$ python3 -q
>>> import numpy as np
>>> import numpy.linalg as la
>>> np.set_printoptions(suppress=True, linewidth=120)
>>> mat = np.loadtxt("a.csv", delimiter=",")
>>> mat
array([[ 2.33,  0.4 , -1.  ,  0.  ,  0.8 ],
       [-2.41, -0.4 , -0.3 , -0.3 , -0.8 ],
       [ 1.22,  0.6 ,  0.2 ,  1.1 ,  0.4 ],
       [-2.69, -0.5 ,  0.5 , -1.8 , -0.9 ],
       [ 0.67,  0.4 , -0.7 ,  0.3 ,  0.2 ],
       [-2.71,  0.  , -0.7 ,  1.5 , -0.9 ],
       [-1.84,  1.3 ,  0.3 , -0.9 , -0.6 ],
       [-4.55,  0.8 ,  1.4 , -0.8 , -1.5 ],
       [ 4.48,  1.1 ,  1.  ,  0.7 ,  1.5 ],
       [ 2.45, -0.2 , -0.7 ,  0.1 ,  0.8 ],
       [-5.43,  1.4 ,  1.3 ,  0.2 , -1.8 ],
       [ 0.37,  1.2 , -0.7 ,  0.3 ,  0.1 ]])
>>> Z = mat[[3, 1]].astype(float)
>>> for _ in range(7):
...     z = la.norm(mat[:, None] - Z, axis=-1).argmin(axis=1)
...     Z = np.array([mat[z == j].mean(axis=0) for j in range(2)])
... 
>>> z
array([1, 0, 1, 0, 1, 0, 0, 0, 1, 1, 0, 1])
>>> np.abs(Z[1] - Z[0]).argmax()
np.int64(0)
>>> np.round(Z[1] - Z[0], 2)
array([ 5.19,  0.15, -0.73,  0.77,  1.72])
>>> Xs = mat - mat.mean(axis=0)
>>> vecs = la.svd(Xs)[2][:4]
>>> other = Xs - Xs @ vecs.T @ vecs
>>> np.round(la.norm(other) / la.norm(Xs), 2)
np.float64(0.0)
>>> np.round((Xs @ vecs.T).std(axis=0), 2)
array([3.11, 0.84, 0.82, 0.45])
>>> np.round(np.diag(vecs.T @ vecs), 2)
array([0.9, 1. , 1. , 1. , 0.1])
>>> W0 = np.loadtxt("x.csv", delimiter=",")
>>> W0
array([[2., 0., 0., 0., 2., 1., 2., 1., 1., 1., 2., 0., 2., 0.],
       [1., 1., 2., 0., 2., 2., 2., 2., 2., 0., 2., 0., 1., 0.],
       [1., 2., 0., 1., 1., 0., 1., 0., 1., 1., 2., 2., 2., 1.],
       [1., 1., 1., 0., 0., 0., 1., 1., 2., 0., 1., 2., 1., 2.],
       [0., 2., 0., 2., 2., 2., 1., 1., 2., 2., 0., 2., 2., 0.],
       [2., 0., 0., 2., 0., 1., 2., 2., 1., 1., 2., 2., 0., 1.],
       [1., 0., 1., 2., 0., 2., 2., 0., 1., 2., 2., 1., 1., 1.],
       [0., 0., 2., 1., 0., 1., 0., 2., 1., 0., 1., 1., 2., 1.],
       [2., 0., 2., 1., 1., 0., 2., 1., 1., 1., 2., 0., 0., 0.],
       [0., 2., 1., 2., 1., 1., 2., 0., 1., 0., 0., 0., 0., 2.],
       [2., 0., 0., 2., 1., 1., 1., 1., 1., 0., 1., 1., 1., 0.],
       [0., 2., 2., 2., 1., 0., 1., 1., 0., 2., 0., 0., 1., 2.],
       [4., 2., 4., 0., 6., 5., 6., 5., 5., 1., 6., 0., 4., 0.]])
>>> rk = la.matrix_rank(W0)
>>> rk
np.int64(12)
>>> N = la.svd(W0)[2][rk:].T
>>> N.shape
(14, 2)
